$ python3 -q
>>> import numpy as np
>>> import numpy.linalg as la
>>> np.set_printoptions(suppress=True, linewidth=100)
>>> mat = np.array([[0.4, -0.48, 0.8, 0.48, 1.04],
...     [-0.05, 0.06, -0.1, -0.06, -0.13],
...     [-0.1, 0.12, -0.2, -0.12, -0.26]])
>>> mat
array([[ 0.4 , -0.48,  0.8 ,  0.48,  1.04],
       [-0.05,  0.06, -0.1 , -0.06, -0.13],
       [-0.1 ,  0.12, -0.2 , -0.12, -0.26]])
>>> la.cond(mat) > 100
np.True_
>>> np.round(la.norm(mat, 2) / la.norm(mat), 3)
np.float64(1.0)
>>> [round(float(x), 3) for x in la.svd(mat, compute_uv=False)[:3]]
[1.589, 0.0, 0.0]
>>> la.matrix_rank(mat, rtol=0.1)
np.int64(1)
>>> left, sigma, vt = la.svd(mat)
>>> sigma.round(3) + 0
array([1.589, 0.   , 0.   ])
>>> out = left[:, :1] @ np.diag(sigma[:1]) @ vt[:1]
>>> np.round(la.norm(mat - out, 2), 3), np.round(sigma[1], 3)
(np.float64(0.0), np.float64(0.0))
>>> la.matrix_rank(out)
np.int64(1)
>>> out.round(3)
array([[ 0.4 , -0.48,  0.8 ,  0.48,  1.04],
       [-0.05,  0.06, -0.1 , -0.06, -0.13],
       [-0.1 ,  0.12, -0.2 , -0.12, -0.26]])
>>> blk = np.stack([mat, -1 * mat, mat[::-1]])
>>> np.round(np.einsum("bij,cij->bc", blk, blk), 3)
array([[ 2.525, -2.525, -1.135],
       [-2.525,  2.525,  1.135],
       [-1.135,  1.135,  2.525]])
>>> (blk @ mat.T).shape
(3, 3, 3)
>>> blk.sum(axis=0)
array([[-0.1 ,  0.12, -0.2 , -0.12, -0.26],
       [-0.05,  0.06, -0.1 , -0.06, -0.13],
       [ 0.4 , -0.48,  0.8 ,  0.48,  1.04]])
>>> r0, g = mat[1], mat[0]
>>> round(float(r0 @ r0), 3)
0.037
>>> p = (r0 @ g) / (r0 @ r0) * r0
>>> g - p
array([0., 0., 0., 0., 0.])
